>>> import numpy as np
>>> np.set_printoptions(precision=1, suppress=True, linewidth=100)
>>> rd = lambda a: np.round(a, 1) + 0
>>> out = np.array([[1, -1, -2, 3, -3, -2, -2, 0, 1, -3, 0],
...     [-3, 0, -1, -3, 3, 3, -3, -1, 3, 2, -1],
...     [2, 2, -3, 2, 2, 1, 2, 0, 2, 0, -3],
...     [2, -2, -1, -3, 3, 3, -1, -3, -3, 2, 0],
...     [0, 1, 1, 0, -3, -1, 3, -3, 0, 2, 1],
...     [1, -3, 3, -3, 1, -2, 2, -2, -3, -2, 0],
...     [2, -2, -2, -2, -1, 0, 1, 2, 0, 3, 2],
...     [2, -3, -1, -3, -3, 3, 0, 3, 3, 0, -1],
...     [-1, 1, 2, -1, 3, -1, -2, 1, -2, 0, 3],
...     [0, -3, 0, -1, -1, 2, 3, -2, 0, -2, 2],
...     [0, 3, 3, 1, 2, -2, 1, -1, -2, 2, -2]])
>>> out[-1] = out[0]
>>> M = out + 0.1 * np.eye(11)
>>> M
array([[ 1.1, -1. , -2. ,  3. , -3. , -2. , -2. ,  0. ,  1. , -3. ,  0. ],
       [-3. ,  0.1, -1. , -3. ,  3. ,  3. , -3. , -1. ,  3. ,  2. , -1. ],
       [ 2. ,  2. , -2.9,  2. ,  2. ,  1. ,  2. ,  0. ,  2. ,  0. , -3. ],
       [ 2. , -2. , -1. , -2.9,  3. ,  3. , -1. , -3. , -3. ,  2. ,  0. ],
       [ 0. ,  1. ,  1. ,  0. , -2.9, -1. ,  3. , -3. ,  0. ,  2. ,  1. ],
       [ 1. , -3. ,  3. , -3. ,  1. , -1.9,  2. , -2. , -3. , -2. ,  0. ],
       [ 2. , -2. , -2. , -2. , -1. ,  0. ,  1.1,  2. ,  0. ,  3. ,  2. ],
       [ 2. , -3. , -1. , -3. , -3. ,  3. ,  0. ,  3.1,  3. ,  0. , -1. ],
       [-1. ,  1. ,  2. , -1. ,  3. , -1. , -2. ,  1. , -1.9,  0. ,  3. ],
       [ 0. , -3. ,  0. , -1. , -1. ,  2. ,  3. , -2. ,  0. , -1.9,  2. ],
       [ 1. , -1. , -2. ,  3. , -3. , -2. , -2. ,  0. ,  1. , -3. ,  0.1]])
>>> (M + M.T) / 2
array([[ 1.1, -2. ,  0. ,  2.5, -1.5, -0.5,  0. ,  1. ,  0. , -1.5,  0.5],
       [-2. ,  0.1,  0.5, -2.5,  2. ,  0. , -2.5, -2. ,  2. , -0.5, -1. ],
       [ 0. ,  0.5, -2.9,  0.5,  1.5,  2. ,  0. , -0.5,  2. ,  0. , -2.5],
       [ 2.5, -2.5,  0.5, -2.9,  1.5,  0. , -1.5, -3. , -2. ,  0.5,  1.5],
       [-1.5,  2. ,  1.5,  1.5, -2.9,  0. ,  1. , -3. ,  1.5,  0.5, -1. ],
       [-0.5,  0. ,  2. ,  0. ,  0. , -1.9,  1. ,  0.5, -2. ,  0. , -1. ],
       [ 0. , -2.5,  0. , -1.5,  1. ,  1. ,  1.1,  1. , -1. ,  3. ,  0. ],
       [ 1. , -2. , -0.5, -3. , -3. ,  0.5,  1. ,  3.1,  2. , -1. , -0.5],
       [ 0. ,  2. ,  2. , -2. ,  1.5, -2. , -1. ,  2. , -1.9,  0. ,  2. ],
       [-1.5, -0.5,  0. ,  0.5,  0.5,  0. ,  3. , -1. ,  0. , -1.9, -0.5],
       [ 0.5, -1. , -2.5,  1.5, -1. , -1. ,  0. , -0.5,  2. , -0.5,  0.1]])
>>> np.allclose(M @ M.T, M.T @ M)
False
>>> rd(np.linalg.det(M))
np.float64(219761.4)
>>> rd(np.sort(np.abs(np.linalg.eigvals(M))))
array([0.1, 1.7, 1.7, 2.7, 5. , 5.3, 5.5, 5.5, 6. , 7.6, 7.6])
>>> th = np.radians(90)
>>> R = np.eye(11)
>>> R[2, 2] = R[9, 9] = np.cos(th)
>>> R[2, 9], R[9, 2] = -np.sin(th), np.sin(th)
>>> rd(R)
array([[ 1.,  0.,  0.,  0.,  0.,  0.,  0.,  0.,  0.,  0.,  0.],
       [ 0.,  1.,  0.,  0.,  0.,  0.,  0.,  0.,  0.,  0.,  0.],
       [ 0.,  0.,  0.,  0.,  0.,  0.,  0.,  0.,  0., -1.,  0.],
       [ 0.,  0.,  0.,  1.,  0.,  0.,  0.,  0.,  0.,  0.,  0.],
       [ 0.,  0.,  0.,  0.,  1.,  0.,  0.,  0.,  0.,  0.,  0.],
       [ 0.,  0.,  0.,  0.,  0.,  1.,  0.,  0.,  0.,  0.,  0.],
       [ 0.,  0.,  0.,  0.,  0.,  0.,  1.,  0.,  0.,  0.,  0.],
       [ 0.,  0.,  0.,  0.,  0.,  0.,  0.,  1.,  0.,  0.,  0.],
       [ 0.,  0.,  0.,  0.,  0.,  0.,  0.,  0.,  1.,  0.,  0.],
       [ 0.,  0.,  1.,  0.,  0.,  0.,  0.,  0.,  0.,  0.,  0.],
       [ 0.,  0.,  0.,  0.,  0.,  0.,  0.,  0.,  0.,  0.,  1.]])
>>> out = M @ R.T
>>> np.allclose(np.linalg.norm(M, axis=1), np.linalg.norm(out, axis=1))
True
>>> out = np.linalg.inv(M)
>>> (np.abs(out) > 1e-9).astype(int)
array([[1, 1, 1, 1, 1, 1, 1, 1, 1, 1, 1],
       [1, 1, 1, 1, 1, 1, 1, 1, 1, 1, 1],
       [1, 1, 1, 1, 1, 1, 1, 1, 1, 1, 1],
       [1, 1, 1, 1, 1, 1, 1, 1, 1, 1, 1],
       [1, 1, 1, 1, 1, 1, 1, 1, 1, 1, 1],
       [1, 1, 1, 1, 1, 1, 1, 1, 1, 1, 1],
       [1, 1, 1, 1, 1, 1, 1, 1, 1, 1, 1],
       [1, 1, 1, 1, 1, 1, 1, 1, 1, 1, 1],
       [1, 1, 1, 1, 1, 1, 1, 1, 1, 1, 1],
       [1, 1, 1, 1, 1, 1, 1, 1, 1, 1, 1],
       [1, 1, 1, 1, 1, 1, 1, 1, 1, 1, 1]])
>>> rd(np.linalg.det(M) * np.linalg.det(out))
np.float64(1.0)
>>> rd(np.linalg.cond(M))
np.float64(956.6)
>>> F = np.loadtxt("mat.csv", delimiter=",")
>>> rd(F)
array([[-0.7, -0.6,  1.2,  0.6,  0.5, -0.6, -0.7, -0.1, -0.6],
       [ 0.3, -0.9, -0.3,  1.1,  0.8,  0.5,  1. ,  0. ,  0.2],
       [ 0.1,  1. , -0.7,  1.3, -0.2, -0.9,  0. , -0.1, -0.4],
       [-0.6, -0.2, -0.8, -0.1,  0.5,  0.1, -0.8, -1.3,  0.6],
       [-0.9, -0.4,  0. ,  0.4, -1.5,  0.5,  0.4, -0.4, -0.2],
       [ 1.3, -0.9, -0.3, -0.1, -0.5, -0.2, -0.4, -0.5, -0.9],
       [ 0.6, -0.2,  0.4,  0.6, -0.6, -0.4, -0.5,  0.1,  1.5],
       [ 0.4,  0.6,  1. , -0.2,  0.1, -0.2,  0.8, -1.3,  0.1],
       [-0.4, -0.7, -0.4, -0.6, -0.1, -1.5,  0.7,  0.1,  0.2]])
>>> out = F / np.sqrt((F ** 2).mean(axis=1, keepdims=True))
>>> np.linalg.matrix_rank(out) == np.linalg.matrix_rank(F)
np.True_
>>> rd(np.linalg.norm(out, axis=1))
array([3., 3., 3., 3., 3., 3., 3., 3., 3.])
>>> x0 = np.array([-1, 8, -8, 7, -4, 2, -1, 1, 6])
>>> y = F @ x0
>>> rd(y)
array([-15.4,   0.1,  18.2,   6. ,   5.6, -10.2,   9.4,  -7.4,  -7.8])
>>> rd(np.linalg.solve(F.T, F[3]))
array([0., 0., 0., 1., 0., 0., 0., 0., 0.])
>>> r0 = np.array([1, 0, 2])
>>> rd(np.convolve(F[6], r0))
array([ 0.6, -0.2,  1.6,  0.1,  0.2,  0.7, -1.7, -0.7,  0.5,  0.3,  3. ])
>>> rd(np.polyval(r0, F[6]))
array([2.3, 2.1, 2.2, 2.3, 2.4, 2.2, 2.2, 2. , 4.3])
>>> rd(np.cross(F[6, :3], F[8, :3]))
array([ 0.4,  0.1, -0.5])
>>> A = np.load("x.npy")
>>> A
array([[ 197,  -63,  -83, -191,  -99,   79,   80,  142,  -74],
       [ -63,  267,   20,   86,  -36,   20,   -7,  -55,    5],
       [ -83,   20,  179,   61,   50, -153,   -2,  -54,   35],
       [-191,   86,   61,  191,   85,  -52,  -87, -133,   68],
       [ -99,  -36,   50,   85,  137,  -19,  -67, -118,   18],
       [  79,   20, -153,  -52,  -19,  219,  -81,   60,  -74],
       [  80,   -7,   -2,  -87,  -67,  -81,  148,   27,    9],
       [ 142,  -55,  -54, -133, -118,   60,   27,  162,  -50],
       [ -74,    5,   35,   68,   18,  -74,    9,  -50,   48]])
>>> q, R = np.linalg.qr(M)
>>> rd(q @ R)
array([[ 1.1, -1. , -2. ,  3. , -3. , -2. , -2. ,  0. ,  1. , -3. ,  0. ],
       [-3. ,  0.1, -1. , -3. ,  3. ,  3. , -3. , -1. ,  3. ,  2. , -1. ],
       [ 2. ,  2. , -2.9,  2. ,  2. ,  1. ,  2. ,  0. ,  2. ,  0. , -3. ],
       [ 2. , -2. , -1. , -2.9,  3. ,  3. , -1. , -3. , -3. ,  2. ,  0. ],
       [ 0. ,  1. ,  1. ,  0. , -2.9, -1. ,  3. , -3. ,  0. ,  2. ,  1. ],
       [ 1. , -3. ,  3. , -3. ,  1. , -1.9,  2. , -2. , -3. , -2. ,  0. ],
       [ 2. , -2. , -2. , -2. , -1. ,  0. ,  1.1,  2. ,  0. ,  3. ,  2. ],
       [ 2. , -3. , -1. , -3. , -3. ,  3. ,  0. ,  3.1,  3. ,  0. , -1. ],
       [-1. ,  1. ,  2. , -1. ,  3. , -1. , -2. ,  1. , -1.9,  0. ,  3. ],
       [ 0. , -3. ,  0. , -1. , -1. ,  2. ,  3. , -2. ,  0. , -1.9,  2. ],
       [ 1. , -1. , -2. ,  3. , -3. , -2. , -2. ,  0. ,  1. , -3. ,  0.1]])
>>> rd(np.trace(q @ q.T))
np.float64(11.0)
>>> rd(q)
array([[-0.2, -0.1, -0.3,  0.5,  0. , -0.2,  0.2,  0.2,  0.1,  0. , -0.7],
       [ 0.6, -0.3, -0.5, -0.4,  0.1, -0.2,  0. ,  0.2,  0.3,  0. ,  0. ],
       [-0.4,  0.5, -0.2, -0.2,  0.3,  0.1, -0.4, -0.1,  0.5, -0.2,  0. ],
       [-0.4, -0.2,  0. , -0.4,  0.4,  0.2,  0.3,  0.6, -0.3,  0. ,  0. ],
       [ 0. ,  0.2,  0.2, -0.1, -0.6, -0.1, -0.3,  0.6,  0.1, -0.3,  0. ],
       [-0.2, -0.4,  0.6,  0. ,  0.2, -0.4, -0.2,  0.1,  0.5,  0.2,  0. ],
       [-0.4, -0.2, -0.2, -0.3, -0.2, -0.6, -0.3, -0.3, -0.4, -0.1,  0. ],
       [-0.4, -0.3, -0.1, -0.3, -0.5,  0.3,  0.4, -0.3,  0.4, -0.1,  0. ],
       [ 0.2,  0.1,  0.3, -0.1,  0.2, -0.2,  0.3, -0.2,  0. , -0.8, -0.1],
       [ 0. , -0.5, -0.1,  0.2,  0.1,  0.5, -0.5,  0. , -0.1, -0.4, -0.1],
       [-0.2, -0.1, -0.3,  0.5,  0. , -0.2,  0.2,  0.2,  0.1, -0.2,  0.7]])
>>> rd(R)
array([[-5.4,  3. ,  2.6, -0.3,  2.8,  0. , -2.4, -0.8,  0.7,  0.8,  0.7],
       [ 0. ,  5.8, -1.2,  4.9,  1.2, -1.9,  0.1,  0.9,  0.7,  1.3, -2. ],
       [ 0. ,  0. ,  5.4, -1.8,  1. , -2.7,  2.8, -1.3, -4.9, -0.5,  1.7],
       [ 0. ,  0. ,  0. ,  6. , -4.8, -4.6, -0.3, -0.2, -0.1, -5.8,  0.7],
       [ 0. ,  0. ,  0. ,  0. ,  6. ,  0.3, -1.7, -1.7, -3. , -1.6, -0.4],
       [ 0. ,  0. ,  0. ,  0. ,  0. ,  3.7,  1.8, -0.9,  0.9, -0.7, -1.4],
       [ 0. ,  0. ,  0. ,  0. ,  0. ,  0. , -5.4,  2.3, -0.1, -0.7, -0.2],
       [ 0. ,  0. ,  0. ,  0. ,  0. ,  0. ,  0. , -5.4, -1.6,  0.8, -0.2],
       [ 0. ,  0. ,  0. ,  0. ,  0. ,  0. ,  0. ,  0. ,  2.8, -2.6, -3.1],
       [ 0. ,  0. ,  0. ,  0. ,  0. ,  0. ,  0. ,  0. ,  0. ,  0.3, -3.1],
       [ 0. ,  0. ,  0. ,  0. ,  0. ,  0. ,  0. ,  0. ,  0. ,  0. , -0.4]])
>>> q.shape, R.shape
((11, 11), (11, 11))
>>> rd(np.abs(np.diag(R)))
array([5.4, 5.8, 5.4, 6. , 6. , 3.7, 5.4, 5.4, 2.8, 0.3, 0.4])
